$ ipython --no-banner

In [1]: import numpy as np

In [2]: from numpy import linalg as LA

In [3]: np.set_printoptions(precision=2, suppress=True, linewidth=140, legacy="1.25")

In [4]: data = np.loadtxt("block18.csv", delimiter=",")

In [5]: data
Out[5]: 
array([[  4.,   7.,   4.,  -6.,   5.],
       [  7.,  12.,   2., -11.,   4.],
       [ 11.,  15.,  -5.,  -2.,   3.],
       [ 20.,  21.,  -7.,  -9.,   8.],
       [ 23.,  21., -15., -11.,   7.],
       [ 32.,  16., -21., -14.,  15.],
       [ 41.,  15., -20., -23.,  19.],
       [ 39.,  24., -16., -14.,  14.],
       [ 47.,  25., -12., -10.,   5.],
       [ 40.,  29., -19., -10.,  14.],
       [ 49.,  20., -10., -13.,   6.],
       [ 43.,  27., -18., -14.,  14.],
       [ 43.,  32., -20., -22.,  12.],
       [ 35.,  36., -14., -22.,  12.],
       [ 44.,  27., -14., -18.,  17.],
       [ 47.,  20.,  -6., -17.,  20.],
       [ 50.,  11., -13., -26.,  17.],
       [ 51.,  20., -15., -21.,  20.],
       [ 56.,  20., -12., -22.,  24.]])

In [6]: C = data[[0, 6]].astype(float)

In [7]: for _ in range(5):
   ...:     labels = LA.norm(data[:, None] - C, axis=-1).argmin(axis=1)
   ...:     C = np.array([data[labels == j].mean(axis=0) for j in range(2)])
   ...: 

In [8]: labels
Out[8]: array([0, 0, 0, 0, 0, 1, 1, 1, 1, 1, 1, 1, 1, 1, 1, 1, 1, 1, 1])

In [9]: print(C)
[[ 13.    15.2   -4.2   -7.8    5.4 ]
 [ 44.07  23.   -15.   -17.57  14.93]]

In [10]: np.abs(C[1] - C[0]).argmax()
Out[10]: 0

In [11]: C[1] - C[0]
Out[11]: array([ 31.07,   7.8 , -10.8 ,  -9.77,   9.53])

In [12]: np.bincount(labels)
Out[12]: array([ 5, 14])

In [13]: D = LA.norm(data[:, None] - data[None], axis=-1)

In [14]: D[2].round(6).argsort(kind="stable")[:4]
Out[14]: array([2, 1, 3, 0])

In [15]: np.unravel_index(D.round(6).argmax(), D.shape)
Out[15]: (0, 18)

In [16]: print((D + 1e9 * np.eye(19)).round(6).argmin(axis=1))
[ 1  0  1  4  3  7 17 11 10 11  8  7 11 12 11 17 17 18 17]

In [17]: LA.matrix_rank(D ** 2)
Out[17]: 7

In [18]: Y = np.c_[data[:, :4] @ np.array([[3, 2, -1, 3], [1, -3, -1, -1], [-3, 0, -1, -3], [-2, 1, 2, -1]]), np.array([0, -2, -2, 1, -1, 2, 0, 2, 1, -2, -2, 0, 2, -1, 2, -2, -1, -2, 1])]

In [19]: print(Y)
[[  19.  -19.  -27.   -1.    0.]
 [  49.  -33.  -43.   14.   -2.]
 [  67.  -25.  -25.   35.   -2.]
 [ 120.  -32.  -52.   69.    1.]
 [ 157.  -28.  -51.  104.   -1.]
 [ 203.    2.  -55.  157.    2.]
 [ 244.   14.  -82.  191.    0.]
 [ 217.   -8.  -75.  155.    2.]
 [ 222.    9.  -80.  162.    1.]
 [ 226.  -17.  -70.  158.   -2.]
 [ 223.   25.  -85.  170.   -2.]
 [ 238.   -9.  -80.  170.    0.]
 [ 265.  -32.  -99.  179.    2.]
 [ 227.  -60. -101.  133.   -1.]
 [ 237.  -11.  -93.  165.    2.]
 [ 213.   17.  -95.  156.   -2.]
 [ 252.   41. -100.  204.   -1.]
 [ 260.   21.  -98.  199.   -2.]
 [ 268.   30. -108.  206.    1.]]

In [20]: np.round(LA.norm(Y - data @ LA.lstsq(data, Y)[0], axis=0), 2) + 0
Out[20]: array([0.  , 0.  , 0.  , 0.  , 6.35])

In [21]: LA.norm(LA.qr(data)[0].T @ Y, axis=0) ** 2 / ((Y ** 2).sum(axis=0) + 1e-12)
Out[21]: array([1.  , 1.  , 1.  , 1.  , 0.12])

In [22]: LA.matrix_rank(Y)
Out[22]: 5

In [23]: LA.matrix_rank(np.c_[data, Y])
Out[23]: 6
